In [1]: import numpy as np

In [2]: np.set_printoptions(suppress=True, linewidth=160)

In [3]: arr = np.load("mat.npy")

In [4]: print(arr)
[[ 1  5  0  0  0  0]
 [-4  1  0  0  0  0]
 [ 4 -1  0  0  0  0]
 [ 0  0  1  5  0  0]
 [ 0  0 -4  1  0  0]
 [ 0  0  4 -1  0  0]
 [ 0  0  0  0  1  5]
 [ 0  0  0  0 -4  1]
 [ 0  0  0  0  4 -1]]

In [5]: r0, r1 = arr[4], arr[7]

In [6]: print(r0 @ r0)
17

In [7]: print(r0 @ r1)
0

In [8]: p = (r0 @ r1) / (r0 @ r0) * r0

In [9]: print((r1 - p) @ r0)
0.0

In [10]: print(p)
[ 0.  0. -0.  0.  0.  0.]

In [11]: w1 = np.array([[3, -3, 0, 3, 2, 1],
    ...:     [-3, 1, -2, -3, -1, 2],
    ...:     [2, 0, 3, -1, 3, -2],
    ...:     [-2, 3, 3, 2, -3, -3],
    ...:     [-2, 1, 2, 2, 0, 0],
    ...:     [1, 2, -2, 1, -2, 2]])

In [12]: coef = np.array([0, 1, -2, 3, -2, -3])

In [13]: H = np.maximum(arr @ w1 + coef, 0)

In [14]: print(H)
[[ 0  3  0  0  0  8]
 [ 0 14  0  0  0  0]
 [15  0  0 18  7  0]
 [ 0 16 16 12  0  0]
 [ 0  4  0  9  0  2]
 [10  0  7  0 13  0]
 [ 3 12  0 10  0  7]
 [ 9  0  0  0  0  0]
 [ 0  3  8 10  0  0]]

In [15]: print(np.linalg.matrix_rank(H))
6

In [16]: print((H > 0).astype(int))
[[0 1 0 0 0 1]
 [0 1 0 0 0 0]
 [1 0 0 1 1 0]
 [0 1 1 1 0 0]
 [0 1 0 1 0 1]
 [1 0 1 0 1 0]
 [1 1 0 1 0 1]
 [1 0 0 0 0 0]
 [0 1 1 1 0 0]]

In [17]: cent = np.array([[3, 2, 0], [0, 1, 3], [1, 3, 1], [3, 3, 1], [3, 2, 1], [2, 2, 2]])

In [18]: print(H @ cent)
[[ 16  19  25]
 [  0  14  42]
 [120  98  25]
 [ 52 100  76]
 [ 31  35  25]
 [ 76  67  20]
 [ 53  62  60]
 [ 27  18   0]
 [ 38  57  27]]

In [19]: print((H @ cent).round(6).argmax(axis=1))
[2 2 0 1 1 0 1 0 1]

In [20]: M = np.load("data.npy")

In [21]: print(M)
[[  1  -1   1  -1]
 [  1   0   0   0]
 [  1   1   1   1]
 [  1   2   4   8]
 [  1   3   9  27]
 [  1   4  16  64]
 [  1   5  25 125]
 [  1   6  36 216]]

In [22]: B = np.c_[M[:, :3] @ np.array([[2, 0, 3], [2, 1, 1], [3, 3, 2]]), np.array([0, -6, -3, 0, 7, -6, 8, -7])]

In [23]: print(B)
[[  3   2   4   0]
 [  2   0   3  -6]
 [  7   4   6  -3]
 [ 18  14  13   0]
 [ 35  30  24   7]
 [ 58  52  39  -6]
 [ 87  80  58   8]
 [122 114  81  -7]]

In [24]: print(np.linalg.matrix_rank(np.c_[M, B]))
5

In [25]: print(np.round(np.linalg.lstsq(M, B[:, 0])[0], 2) + 0)
[2. 2. 3. 0.]

In [26]: Uu, sigma, Vh = np.linalg.svd(M)

In [27]: print(np.argmax(sigma[:-1] / (sigma[1:] + 1e-6)) + 1)
1

In [28]: B = Uu[:, :1] @ np.diag(sigma[:1]) @ Vh[:1]

In [29]: print(np.round(np.linalg.norm(M - B, 2), 2), np.round(sigma[1], 2))
8.53 8.53

In [30]: print(np.round(np.abs(M - B).max(), 2))
4.21

In [31]: print(np.round(np.linalg.norm(M - B) / np.linalg.norm(M), 2))
0.03

In [32]: x0 = np.array([-2, 0, 3, 5])

In [33]: y = M @ x0

In [34]: print(np.round(np.linalg.pinv(M) @ M, 2) + 0)
[[1. 0. 0. 0.]
 [0. 1. 0. 0.]
 [0. 0. 1. 0.]
 [0. 0. 0. 1.]]

In [35]: print(y)
[  -4   -2    6   50  160  366  698 1186]

In [36]: try:
    ...:     np.linalg.solve(M, y)
    ...: except np.linalg.LinAlgError as e:
    ...:     print(e)
    ...: 
Last 2 dimensions of the array must be square

In [37]: print(np.round(np.linalg.lstsq(M, y)[0], 2) + 0)
[-2.  0.  3.  5.]

In [38]: rng = np.random.default_rng(984853)

In [39]: y = y + 0.05 * rng.normal(size=8)

In [40]: print(y.round(2))
[  -4.09   -1.95    6.02   49.96  159.99  366.04  698.03 1185.99]

In [41]: coef, *_ = np.linalg.lstsq(M, y)

In [42]: print(coef.round(2))
[-2.01  0.03  2.99  5.  ]

In [43]: print(coef.round())
[-2.  0.  3.  5.]

In [44]: print([round(float(np.linalg.norm(np.linalg.solve(M.T @ M + lam * np.eye(4), M.T @ y))), 2) for lam in (0, 1, 10, 100)])
[6.16, 5.88, 5.59, 5.46]

In [45]: m1 = np.loadtxt("sample5.csv", delimiter=",")

In [46]: print(m1)
[[  9.93 -22.91 -11.15 -12.55]
 [ 10.93 -20.39  -9.65 -10.09]
 [ 11.66 -21.34  -9.47  -9.41]
 [ 11.23 -18.29  -8.92 -11.43]
 [ 11.42 -20.34  -9.72  -8.21]
 [ 10.28 -19.69 -11.21 -10.06]
 [  9.33 -18.55  -8.84  -9.79]
 [  8.95 -18.84  -8.8  -10.56]
 [  9.45 -20.61  -9.57  -9.99]
 [  9.84 -18.58 -10.76  -9.68]
 [ 10.95 -19.21 -10.04 -10.87]
 [  9.37 -19.82 -10.6   -9.48]
 [ 11.92 -20.13  -7.82 -10.38]
 [ 10.5  -21.04 -10.71  -8.96]
 [ 11.32 -19.58  -9.66 -11.06]
 [ 10.75 -19.57 -10.11 -12.23]
 [  9.38 -19.13  -9.48 -11.  ]
 [  9.12 -19.34 -10.7  -10.51]
 [  8.94 -19.66  -9.39 -11.37]
 [  9.54 -21.32  -9.04  -8.6 ]
 [  9.31 -21.39 -10.48  -9.29]
 [  9.77 -18.46  -8.93 -10.49]
 [ 12.73 -19.67 -10.84  -9.25]
 [ 10.45 -20.79  -9.93 -11.49]
 [ 10.23 -20.24 -10.22 -10.28]
 [ 10.19 -21.46 -11.21  -9.93]
 [  9.41 -20.39 -12.01  -9.64]
 [  8.9  -18.83  -9.96  -9.85]
 [  9.11 -18.91 -10.42 -10.21]
 [ 11.19 -18.88  -8.89  -9.65]
 [  9.97 -18.69  -8.76  -9.55]
 [  8.62 -19.1  -10.69  -9.98]
 [ 10.4  -21.83 -10.16  -9.9 ]]

In [47]: proj = m1 @ np.linalg.solve(m1.T @ m1, m1.T)

In [48]: print(np.round(proj @ m1[:, 3], 2))
[-12.55 -10.09  -9.41 -11.43  -8.21 -10.06  -9.79 -10.56  -9.99  -9.68 -10.87  -9.48 -10.38  -8.96 -11.06 -12.23 -11.   -10.51 -11.37  -8.6   -9.29 -10.49
  -9.25 -11.49 -10.28  -9.93  -9.64  -9.85 -10.21  -9.65  -9.55  -9.98  -9.9 ]

In [49]: print(np.allclose(proj @ proj, proj))
True

In [50]: print(np.round(np.linalg.eigvalsh(proj), 2) + 0)
[0. 0. 0. 0. 0. 0. 0. 0. 0. 0. 0. 0. 0. 0. 0. 0. 0. 0. 0. 0. 0. 0. 0. 0. 0. 0. 0. 0. 0. 1. 1. 1. 1.]

In [51]: B = np.array([[3, 3, 2], [1, 1, 2], [0, 0, 1], [1, 1, 1]])

In [52]: print(np.round(np.einsum("ij->j", m1), 2))
[ 335.09 -656.98 -328.14 -335.74]

In [53]: print(np.linalg.matrix_rank(np.vstack([m1, B.T])))
4

In [54]: print(np.linalg.matrix_rank(m1 @ B))
2

In [55]: print(np.vstack([m1, B.T]).shape)
(36, 4)

In [56]: D = np.linalg.norm(m1[:, None] - m1[None], axis=-1)

In [57]: print(D[:5, :5].round(2))
[[0.   3.96 4.26 5.41 5.45]
 [3.96 0.   1.39 2.61 1.94]
 [4.26 1.39 0.   3.72 1.6 ]
 [5.41 2.61 3.72 0.   3.9 ]
 [5.45 1.94 1.6  3.9  0.  ]]

In [58]: print(np.flatnonzero(D[22] < D.mean() / 2))
[22]

In [59]: print(D[22].round(6).argsort(kind="stable")[:4])
[22  4  2  1]

In [60]: print(D.shape)
(33, 33)

In [61]: idx = m1[:, 0] > np.median(m1[:, 0])

In [62]: r0 = m1[idx].mean(axis=0) - m1[~idx].mean(axis=0)

In [63]: print(np.argsort(-np.abs(r0).round(6), kind="stable"))
[0 1 2 3]

In [64]: print(r0.round(2))
[ 1.66 -0.47  0.07 -0.05]

In [65]: print(((m1 - m1.mean(axis=0)) @ r0 > 0).astype(int))
[1 1 1 1 1 1 0 0 0 0 1 0 1 1 1 1 0 0 0 0 0 0 1 1 1 1 0 0 0 1 0 0 1]

In [66]: B = np.c_[m1[:, :3] @ np.array([[0, 0, 0], [0, 3, 3], [1, 3, 5]]), np.array([1, 3, 2, 0, 1, 2, 3, 1, 2, 4, 3, 4, 2, 0, 2, 1, 1, 3, 2, 4, 0, 0, 4, 3, 1, 1, 3, 0, 3, 3, 0, 5, 1])]

In [67]: print(B.round(2))
[[ -11.15 -102.18 -124.48    1.  ]
 [  -9.65  -90.12 -109.42    3.  ]
 [  -9.47  -92.43 -111.37    2.  ]
 [  -8.92  -81.63  -99.47    0.  ]
 [  -9.72  -90.18 -109.62    1.  ]
 [ -11.21  -92.7  -115.12    2.  ]
 [  -8.84  -82.17  -99.85    3.  ]
 [  -8.8   -82.92 -100.52    1.  ]
 [  -9.57  -90.54 -109.68    2.  ]
 [ -10.76  -88.02 -109.54    4.  ]
 [ -10.04  -87.75 -107.83    3.  ]
 [ -10.6   -91.26 -112.46    4.  ]
 [  -7.82  -83.85  -99.49    2.  ]
 [ -10.71  -95.25 -116.67    0.  ]
 [  -9.66  -87.72 -107.04    2.  ]
 [ -10.11  -89.04 -109.26    1.  ]
 [  -9.48  -85.83 -104.79    1.  ]
 [ -10.7   -90.12 -111.52    3.  ]
 [  -9.39  -87.15 -105.93    2.  ]
 [  -9.04  -91.08 -109.16    4.  ]
 [ -10.48  -95.61 -116.57    0.  ]
 [  -8.93  -82.17 -100.03    0.  ]
 [ -10.84  -91.53 -113.21    4.  ]
 [  -9.93  -92.16 -112.02    3.  ]
 [ -10.22  -91.38 -111.82    1.  ]
 [ -11.21  -98.01 -120.43    1.  ]
 [ -12.01  -97.2  -121.22    3.  ]
 [  -9.96  -86.37 -106.29    0.  ]
 [ -10.42  -87.99 -108.83    3.  ]
 [  -8.89  -83.31 -101.09    3.  ]
 [  -8.76  -82.35  -99.87    0.  ]
 [ -10.69  -89.37 -110.75    5.  ]
 [ -10.16  -95.97 -116.29    1.  ]]

In [68]: print(np.round(np.linalg.norm(B - m1 @ np.linalg.lstsq(m1, B)[0], axis=0), 2) + 0)
[0.  0.  0.  7.7]

In [69]: print(np.round(np.linalg.norm(np.linalg.qr(m1)[0].T @ B, axis=0) ** 2 / ((B ** 2).sum(axis=0) + 1e-12), 2))
[1.   1.   1.   0.69]

In [70]: r0 = np.array([-4, 1, 3, -2, -4, 3, -1, -5]) + 0.5

In [71]: E = np.eye(8) - 2 * np.outer(r0, r0) / (r0 @ r0)

In [72]: print(E.round(2))
[[ 0.67  0.14  0.33 -0.14 -0.33  0.33 -0.05 -0.43]
 [ 0.14  0.94 -0.14  0.06  0.14 -0.14  0.02  0.18]
 [ 0.33 -0.14  0.67  0.14  0.33 -0.33  0.05  0.43]
 [-0.14  0.06  0.14  0.94 -0.14  0.14 -0.02 -0.18]
 [-0.33  0.14  0.33 -0.14  0.67  0.33 -0.05 -0.43]
 [ 0.33 -0.14 -0.33  0.14  0.33  0.67  0.05  0.43]
 [-0.05  0.02  0.05 -0.02 -0.05  0.05  0.99 -0.06]
 [-0.43  0.18  0.43 -0.18 -0.43  0.43 -0.06  0.45]]

In [73]: ev, evecs = np.linalg.eigh(E)

In [74]: x0 = np.array([3, -5, -2, 1, -4, 1, 4, -2])

In [75]: print(np.round(x0 @ E @ x0 / (x0 @ x0), 2), round(float(ev[0]), 2), np.round(ev[-1], 2))
1.0 -1.0 1.0

In [76]: print(np.round(evecs * np.abs(ev) @ evecs.T, 2) + 0)
[[1. 0. 0. 0. 0. 0. 0. 0.]
 [0. 1. 0. 0. 0. 0. 0. 0.]
 [0. 0. 1. 0. 0. 0. 0. 0.]
 [0. 0. 0. 1. 0. 0. 0. 0.]
 [0. 0. 0. 0. 1. 0. 0. 0.]
 [0. 0. 0. 0. 0. 1. 0. 0.]
 [0. 0. 0. 0. 0. 0. 1. 0.]
 [0. 0. 0. 0. 0. 0. 0. 1.]]

In [77]: print(np.round(evecs * np.maximum(ev, 0) @ evecs.T, 2))
[[ 0.83  0.07  0.17 -0.07 -0.17  0.17 -0.02 -0.21]
 [ 0.07  0.97 -0.07  0.03  0.07 -0.07  0.01  0.09]
 [ 0.17 -0.07  0.83  0.07  0.17 -0.17  0.02  0.21]
 [-0.07  0.03  0.07  0.97 -0.07  0.07 -0.01 -0.09]
 [-0.17  0.07  0.17 -0.07  0.83  0.17 -0.02 -0.21]
 [ 0.17 -0.07 -0.17  0.07  0.17  0.83  0.02  0.21]
 [-0.02  0.01  0.02 -0.01 -0.02  0.02  1.   -0.03]
 [-0.21  0.09  0.21 -0.09 -0.21  0.21 -0.03  0.73]]

In [78]: print(np.round(x0 @ E @ x0, 2))
75.89

In [79]: ev, evecs = np.linalg.eigh(E)

In [80]: print(np.round(np.linalg.eigvalsh(E @ E), 2))
[1. 1. 1. 1. 1. 1. 1. 1.]

In [81]: print(ev.round(2))
[-1.  1.  1.  1.  1.  1.  1.  1.]

In [82]: print(np.round(evecs.T @ evecs, 2) + 0)
[[1. 0. 0. 0. 0. 0. 0. 0.]
 [0. 1. 0. 0. 0. 0. 0. 0.]
 [0. 0. 1. 0. 0. 0. 0. 0.]
 [0. 0. 0. 1. 0. 0. 0. 0.]
 [0. 0. 0. 0. 1. 0. 0. 0.]
 [0. 0. 0. 0. 0. 1. 0. 0.]
 [0. 0. 0. 0. 0. 0. 1. 0.]
 [0. 0. 0. 0. 0. 0. 0. 1.]]

In [83]: print(np.round(evecs.T @ E @ evecs, 2) + 0)
[[-1.  0.  0.  0.  0.  0.  0.  0.]
 [ 0.  1.  0.  0.  0.  0.  0.  0.]
 [ 0.  0.  1.  0.  0.  0.  0.  0.]
 [ 0.  0.  0.  1.  0.  0.  0.  0.]
 [ 0.  0.  0.  0.  1.  0.  0.  0.]
 [ 0.  0.  0.  0.  0.  1.  0.  0.]
 [ 0.  0.  0.  0.  0.  0.  1.  0.]
 [ 0.  0.  0.  0.  0.  0.  0.  1.]]

In [84]: print(np.all(np.linalg.eigvalsh(E) > 0))
False

In [85]: print(round(np.linalg.eigvalsh(E).min(), 2))
-1.0

In [86]: r0 = np.array([5, 7, 8, 1, 7, 4, 9, 2])

In [87]: B = E + np.outer(r0, np.eye(8)[7])

In [88]: print(np.linalg.matrix_rank(B - E))
1

In [89]: print(B.round(2))
[[ 0.67  0.14  0.33 -0.14 -0.33  0.33 -0.05  4.57]
 [ 0.14  0.94 -0.14  0.06  0.14 -0.14  0.02  7.18]
 [ 0.33 -0.14  0.67  0.14  0.33 -0.33  0.05  8.43]
 [-0.14  0.06  0.14  0.94 -0.14  0.14 -0.02  0.82]
 [-0.33  0.14  0.33 -0.14  0.67  0.33 -0.05  6.57]
 [ 0.33 -0.14 -0.33  0.14  0.33  0.67  0.05  4.43]
 [-0.05  0.02  0.05 -0.02 -0.05  0.05  0.99  8.94]
 [-0.43  0.18  0.43 -0.18 -0.43  0.43 -0.06  2.45]]

In [90]: t = np.sort(rng.uniform(-2, 2, 34))

In [91]: A = np.c_[t, t ** 2, t ** 3] @ np.array([[2, 2, 1, 2, 0, 1], [1, 2, 1, 1, 0, 0], [0, 0, 0, 2, 2, 0]])

In [92]: print(A.round(2))
[[ -0.01   3.97   1.98 -15.88 -15.87  -1.99]
 [ -0.62   2.     1.    -9.07  -8.46  -1.62]
 [ -0.74   1.54   0.77  -7.61  -6.87  -1.51]
 [ -0.78   1.39   0.69  -7.15  -6.37  -1.47]
 [ -0.86   1.01   0.5   -5.99  -5.13  -1.37]
 [ -0.95   0.52   0.26  -4.54  -3.58  -1.21]
 [ -1.     0.08   0.04  -3.23  -2.23  -1.04]
 [ -1.    -0.13  -0.06  -2.62  -1.62  -0.93]
 [ -0.9   -0.43  -0.22  -1.54  -0.64  -0.68]
 [ -0.88  -0.45  -0.23  -1.44  -0.56  -0.66]
 [ -0.79  -0.5   -0.25  -1.1   -0.31  -0.54]
 [ -0.75  -0.5   -0.25  -0.99  -0.24  -0.5 ]
 [ -0.68  -0.49  -0.25  -0.84  -0.16  -0.43]
 [ -0.64  -0.48  -0.24  -0.78  -0.13  -0.4 ]
 [ -0.59  -0.46  -0.23  -0.68  -0.09  -0.36]
 [  0.4    0.44   0.22   0.41   0.01   0.18]
 [  1.24   1.49   0.74   1.48   0.24   0.5 ]
 [  1.29   1.56   0.78   1.56   0.27   0.51]
 [  1.3    1.57   0.78   1.58   0.28   0.52]
 [  1.75   2.18   1.09   2.31   0.57   0.66]
 [  1.78   2.22   1.11   2.37   0.59   0.67]
 [  1.94   2.45   1.23   2.67   0.73   0.71]
 [  2.46   3.2    1.6    3.74   1.28   0.86]
 [  2.64   3.46   1.73   4.13   1.49   0.91]
 [  2.68   3.52   1.76   4.23   1.55   0.92]
 [  2.7    3.55   1.78   4.28   1.58   0.92]
 [  2.93   3.89   1.95   4.82   1.89   0.98]
 [  3.79   5.21   2.6    7.16   3.36   1.19]
 [  4.41   6.17   3.08   9.07   4.66   1.33]
 [  5.11   7.27   3.64  11.48   6.37   1.47]
 [  5.48   7.86   3.93  12.85   7.37   1.54]
 [  7.18  10.64   5.32  20.05  12.87   1.86]
 [  7.24  10.74   5.37  20.33  13.09   1.87]
 [  7.49  11.15   5.57  21.49  14.     1.91]]

In [93]: rk = np.linalg.matrix_rank(A)

In [94]: print(rk)
3

In [95]: null = np.linalg.svd(A)[2][rk:].T

In [96]: print([int(np.linalg.matrix_rank(A[:i])) for i in range(1, len(A) + 1)])
[1, 2, 3, 3, 3, 3, 3, 3, 3, 3, 3, 3, 3, 3, 3, 3, 3, 3, 3, 3, 3, 3, 3, 3, 3, 3, 3, 3, 3, 3, 3, 3, 3, 3]

In [97]: print(null.shape)
(6, 3)

In [98]: print(np.round(null @ null.T, 2))
[[ 0.57 -0.14 -0.07 -0.21  0.21 -0.36]
 [-0.14  0.29 -0.36 -0.07  0.07  0.21]
 [-0.07 -0.36  0.82 -0.04  0.04  0.11]
 [-0.21 -0.07 -0.04  0.39 -0.39 -0.18]
 [ 0.21  0.07  0.04 -0.39  0.39  0.18]
 [-0.36  0.21  0.11 -0.18  0.18  0.54]]

In [99]: print(np.linalg.lstsq(A[:-1].T, A[-1])[2])
3

In [100]: data = np.loadtxt("out8.csv", delimiter=",")

In [101]: print(data)
[[  6.   3.   5.]
 [ 12.  10.   7.]
 [ 15.  17.  11.]
 [ 20.  21.  18.]
 [ 23.  21.  26.]
 [ 30.  28.  32.]
 [ 38.  29.  36.]
 [ 41.  34.  41.]
 [ 46.  37.  49.]
 [ 49.  43.  53.]
 [ 49.  51.  57.]
 [ 53.  56.  62.]
 [ 58.  58.  64.]
 [ 62.  67.  70.]
 [ 64.  70.  74.]
 [ 66.  77.  77.]
 [ 68.  84.  80.]
 [ 74.  87.  83.]
 [ 74.  94.  85.]
 [ 81.  97.  88.]
 [ 83. 106.  94.]
 [ 92. 107. 101.]
 [ 94. 113. 105.]
 [ 94. 113. 107.]
 [103. 120. 110.]
 [112. 120. 119.]
 [114. 127. 126.]
 [120. 132. 131.]
 [122. 134. 131.]
 [127. 141. 131.]
 [132. 145. 137.]]

In [102]: proj = data @ np.linalg.solve(data.T @ data, data.T)

In [103]: print(np.allclose(proj @ proj, proj))
True

In [104]: print(np.round(np.diag(proj), 2))
[0.01 0.09 0.09 0.04 0.03 0.03 0.14 0.11 0.18 0.13 0.09 0.1  0.07 0.05 0.09 0.08 0.11 0.05 0.12 0.07 0.15 0.06 0.09 0.11 0.11 0.1  0.08 0.08 0.09 0.24 0.21]

In [105]: print(np.round(np.linalg.eigvalsh(proj), 2) + 0)
[0. 0. 0. 0. 0. 0. 0. 0. 0. 0. 0. 0. 0. 0. 0. 0. 0. 0. 0. 0. 0. 0. 0. 0. 0. 0. 0. 0. 1. 1. 1.]
